% ipython --no-banner

In [1]: import numpy as np

In [2]: import numpy.linalg as la

In [3]: np.set_printoptions(suppress=True, linewidth=100)

In [4]: K = np.load("w.npy")

In [5]: K
Out[5]: 
array([[ 2.72, -0.16,  0.96],
       [-3.4 ,  0.2 , -1.2 ],
       [ 0.17, -0.01,  0.06],
       [ 3.74, -0.22,  1.32]])

In [6]: r = la.matrix_rank(K)

In [7]: r
Out[7]: np.int64(1)

In [8]: N = la.svd(K)[2][r:].T

In [9]: [int(la.matrix_rank(K[:, :j + 1])) for j in range(3)]
Out[9]: [1, 1, 1]

In [10]: [int(la.matrix_rank(K[:i])) for i in range(1, len(K) + 1)]
Out[10]: [1, 1, 1, 1]

In [11]: np.round(K @ la.pinv(K) @ K, 2)
Out[11]: 
array([[ 2.72, -0.16,  0.96],
       [-3.4 ,  0.2 , -1.2 ],
       [ 0.17, -0.01,  0.06],
       [ 3.74, -0.22,  1.32]])

In [12]: np.allclose(K[:-1].T @ la.lstsq(K[:-1].T, K[-1])[0], K[-1])
Out[12]: True

In [13]: np.abs(np.diag(la.qr(K)[1])) > 1e-9
Out[13]: array([ True, False, False])

In [14]: t3 = np.stack([K, 5 * K, K[::-1]])

In [15]: la.matrix_rank(t3)
Out[15]: array([1, 1, 1])

In [16]: np.round(np.einsum("bij,cij->bc", t3, t3), 2)
Out[16]: 
array([[ 37.2 , 185.98,  21.65],
       [185.98, 929.92, 108.23],
       [ 21.65, 108.23,  37.2 ]])

In [17]: m1 = np.array([[0.5, -1.1, 0.7, -0.7, 0.0],
    ...:     [0.3, -0.3, -0.4, -0.6, -0.7],
    ...:     [-0.2, 1.7, -1.1, -0.9, -1.7],
    ...:     [0.6, -0.2, -0.9, 0.0, -1.6]])

In [18]: m1[:, 4] *= 5

In [19]: m1
Out[19]: 
array([[ 0.5, -1.1,  0.7, -0.7,  0. ],
       [ 0.3, -0.3, -0.4, -0.6, -3.5],
       [-0.2,  1.7, -1.1, -0.9, -8.5],
       [ 0.6, -0.2, -0.9,  0. , -8. ]])

In [20]: # column 4 is much longer than the rest

In [21]: x = np.array([1, -2, 1, 0, 0])

In [22]: np.round(np.einsum("ij,j->i", m1, x), 2)
Out[22]: array([ 3.4,  0.5, -4.7,  0.1])

In [23]: np.round(m1 @ np.ones(5), 2)
Out[23]: array([-0.6, -4.5, -9. , -8.5])

In [24]: la.norm(m1 @ x) <= la.norm(m1, 2) * la.norm(x) + 1e-9
Out[24]: np.True_

In [25]: np.round(m1 @ x, 2)
Out[25]: array([ 3.4,  0.5, -4.7,  0.1])

In [26]: m1 @ np.eye(5)[3]
Out[26]: array([-0.7, -0.6, -0.9,  0. ])

In [27]: m1 * x
Out[27]: 
array([[ 0.5,  2.2,  0.7, -0. ,  0. ],
       [ 0.3,  0.6, -0.4, -0. , -0. ],
       [-0.2, -3.4, -1.1, -0. , -0. ],
       [ 0.6,  0.4, -0.9,  0. , -0. ]])

In [28]: np.sign((m1 @ x).round(6))
Out[28]: array([ 1.,  1., -1.,  1.])

In [29]: np.round(m1 @ (2 * x), 2)
Out[29]: array([ 6.8,  1. , -9.4,  0.2])

In [30]: Y = np.array([[-2, -2, -1], [-1, -2, -1], [-2, -2, 0], [2, 1, 2], [1, -2, 2]])

In [31]: np.round(np.einsum("ik,kj->ij", m1, Y), 2)
Out[31]: 
array([[ -2.7,  -0.9,  -0.8],
       [ -4.2,   7.2,  -8.2],
       [ -9.4,  15.3, -20.3],
       [ -7.2,  17. , -16.4]])

In [32]: np.round(np.einsum("ij,ij->i", m1, m1), 2)
Out[32]: array([ 2.44, 12.95, 77.2 , 65.21])

In [33]: np.round(np.einsum("ij->j", m1), 2)
Out[33]: array([  1.2,   0.1,  -1.7,  -2.2, -20. ])

In [34]: np.round(np.einsum("ik,kj->ji", m1, Y), 2)
Out[34]: 
array([[ -2.7,  -4.2,  -9.4,  -7.2],
       [ -0.9,   7.2,  15.3,  17. ],
       [ -0.8,  -8.2, -20.3, -16.4]])

In [35]: round(la.norm(m1, 1), 2), round(float(la.norm(m1, np.inf)), 2)
Out[35]: (np.float64(20.0), 12.4)

In [36]: np.round(la.norm(m1) ** 2 / la.norm(m1, 2) ** 2, 2)
Out[36]: np.float64(1.04)

In [37]: mat = np.load("run0.npy")

In [38]: mat.round(2)
Out[38]: 
array([[ 1.35,  0.19,  1.26,  0.77],
       [ 0.19,  0.65,  0.59, -0.72],
       [ 1.26,  0.59,  1.46,  0.17],
       [ 0.77, -0.72,  0.17,  1.54]])

In [39]: np.round(np.poly(mat), 2) + 0
Out[39]: array([ 1., -5.,  6.,  0.,  0.])

In [40]: round(float(la.eigvals(mat).sum().real), 2)
Out[40]: 5.0

In [41]: round(float(la.det(mat[::-1])), 2)
Out[41]: -0.0

In [42]: np.round(la.det(2 * mat), 2), round(la.det(mat), 2)
Out[42]: (np.float64(-0.0), np.float64(-0.0))

In [43]: np.einsum("ii->", mat)
Out[43]: np.float64(5.0)

In [44]: def softmax(z):
    ...:     e = np.exp(z - z.max(axis=-1, keepdims=True))
    ...:     return e / e.sum(axis=-1, keepdims=True)
    ...: 

In [45]: np.round(softmax(m1[2]), 2) + 0
Out[45]: array([0.12, 0.78, 0.05, 0.06, 0.  ])

In [46]: np.round(softmax(m1).sum(axis=1), 2)
Out[46]: array([1., 1., 1., 1.])

In [47]: att = m1 @ m1.T / np.sqrt(5)

In [48]: np.round(softmax(att), 2) + 0
Out[48]: 
array([[0.53, 0.23, 0.07, 0.17],
       [0.  , 0.  , 0.67, 0.33],
       [0.  , 0.  , 0.98, 0.02],
       [0.  , 0.  , 0.82, 0.18]])

In [49]: np.round(softmax(att + np.triu(np.full(att.shape, -np.inf), 1)), 2) + 0
Out[49]: 
array([[1.  , 0.  , 0.  , 0.  ],
       [0.  , 1.  , 0.  , 0.  ],
       [0.  , 0.  , 1.  , 0.  ],
       [0.  , 0.  , 0.82, 0.18]])

In [50]: U, sv, Vt = la.svd(mat)

In [51]: V = Vt[:(sv > 1e-8).sum()]

In [52]: rng = np.random.default_rng(1896)

In [53]: x = mat[2] + -2 * mat[0] + rng.integers(2) * np.eye(4)[3]

In [54]: x.round(2)
Out[54]: array([-1.44,  0.21, -1.07, -0.38])

In [55]: np.round(la.norm(x - V.T @ V @ x), 2)
Out[55]: np.float64(0.55)

In [56]: la.matrix_rank(np.vstack([mat, x]))
Out[56]: np.int64(3)

In [57]: np.round(V.T @ V, 2)
Out[57]: 
array([[ 0.45,  0.06,  0.42,  0.26],
       [ 0.06,  0.32,  0.27, -0.38],
       [ 0.42,  0.27,  0.53, -0.04],
       [ 0.26, -0.38, -0.04,  0.7 ]])

In [58]: W0 = np.triu(rng.random((4, 4)) < 0.6, 1).astype(int)

In [59]: W0 = W0 + W0.T

In [60]: W0
Out[60]: 
array([[0, 1, 1, 1],
       [1, 0, 1, 1],
       [1, 1, 0, 0],
       [1, 1, 0, 0]])

In [61]: # equal to its transpose

In [62]: w, V = la.eigh(W0)

In [63]: np.abs(V[:, -1]).round(6).argmax()
Out[63]: np.int64(0)

In [64]: np.round(la.eigvalsh(W0 @ W0), 2) + 0
Out[64]: array([0.  , 1.  , 2.44, 6.56])

In [65]: np.round(V @ np.diag(w) @ V.T, 2) + 0
Out[65]: 
array([[0., 1., 1., 1.],
       [1., 0., 1., 1.],
       [1., 1., 0., 0.],
       [1., 1., 0., 0.]])

In [66]: np.round(V.T @ V, 2) + 0
Out[66]: 
array([[1., 0., 0., 0.],
       [0., 1., 0., 0.],
       [0., 0., 1., 0.],
       [0., 0., 0., 1.]])

In [67]: np.unique(w.round(6) + 0, return_counts=True)[1]
Out[67]: array([1, 1, 1, 1])

In [68]: np.round(la.svd(W0, compute_uv=False), 2)
Out[68]: array([2.56, 1.56, 1.  , 0.  ])

In [69]: round(w.sum(), 2), np.trace(W0)
Out[69]: (np.float64(0.0), np.int64(0))

In [70]: np.round(la.eigvalsh(W0 + -2 * np.eye(4)), 2)
Out[70]: array([-3.56, -3.  , -2.  ,  0.56])

In [71]: Y = W0 / la.norm(W0, axis=1, keepdims=True)

In [72]: cov = Y @ Y.T

In [73]: (cov - 2 * np.eye(4)).round(6).argmax(axis=1)
Out[73]: array([1, 0, 3, 2])

In [74]: np.argwhere(np.triu(np.abs(cov) > 0.95, 1))
Out[74]: array([[2, 3]])

In [75]: E = np.array([[-0.6, -0.6, 0.8, 0.5],
    ...:     [-1.1, 0.6, -0.9, 1.7],
    ...:     [-0.3, -0.8, 0.6, -0.3],
    ...:     [0.2, -0.4, 1.2, -0.5],
    ...:     [-0.1, -0.3, -1.3, 1.6],
    ...:     [0.7, 1.0, 0.0, 0.1],
    ...:     [0.0, 1.3, 1.1, -0.3],
    ...:     [1.4, 1.7, 0.1, 0.2],
    ...:     [-6.0, 34.0, 16.0, 30.0],
    ...:     [1.6, 0.7, 0.2, 0.4],
    ...:     [-0.8, 0.2, 0.4, 0.8]])

In [76]: dist = la.norm(E[:, None] - E[None], axis=-1)

In [77]: dist[10].round(6).argsort(kind="stable")[:4]
Out[77]: array([10,  0,  2,  1])

In [78]: feats = np.load("a.npy")

In [79]: feats
Out[79]: 
array([[1, 3, 0],
       [3, 9, 0],
       [0, 0, 0]])

In [80]: w, V = la.eigh(feats)

In [81]: np.round(V.T @ V, 2) + 0
Out[81]: 
array([[1., 0., 0.],
       [0., 1., 0.],
       [0., 0., 1.]])

In [82]: np.round(V @ np.diag(w) @ V.T, 2)
Out[82]: 
array([[1., 3., 0.],
       [3., 9., 0.],
       [0., 0., 0.]])

In [83]: np.round(V.T @ feats @ V, 2) + 0
Out[83]: 
array([[ 0.,  0.,  0.],
       [ 0.,  0.,  0.],
       [ 0.,  0., 10.]])

In [84]: np.abs(V[:, -1]).round(6).argmax()
Out[84]: np.int64(1)

In [85]: w.round(2) + 0
Out[85]: array([ 0.,  0., 10.])

In [86]: np.round(la.eigvalsh(feats @ feats), 2) + 0
Out[86]: array([  0.,   0., 100.])

In [87]: U, sv, Vt = la.svd(feats)

In [88]: np.argmax(sv[:-1] / (sv[1:] + 1e-6)) + 1
Out[88]: np.int64(1)

In [89]: sv.round(2) + 0
Out[89]: array([10.,  0.,  0.])

In [90]: Y = U[:, :1] @ np.diag(sv[:1]) @ Vt[:1]

In [91]: round(la.norm(feats - Y, 2), 2), round(float(sv[1]), 2)
Out[91]: (np.float64(0.0), 0.0)

In [92]: la.matrix_rank(feats, rtol=0.05)
Out[92]: np.int64(1)

In [93]: round(float(la.norm(feats - Y) / la.norm(feats)), 2)
Out[93]: 0.0

In [94]: np.abs(feats - Y).max()
Out[94]: np.float64(0.0)

In [95]: Y
Out[95]: 
array([[1., 3., 0.],
       [3., 9., 0.],
       [0., 0., 0.]])
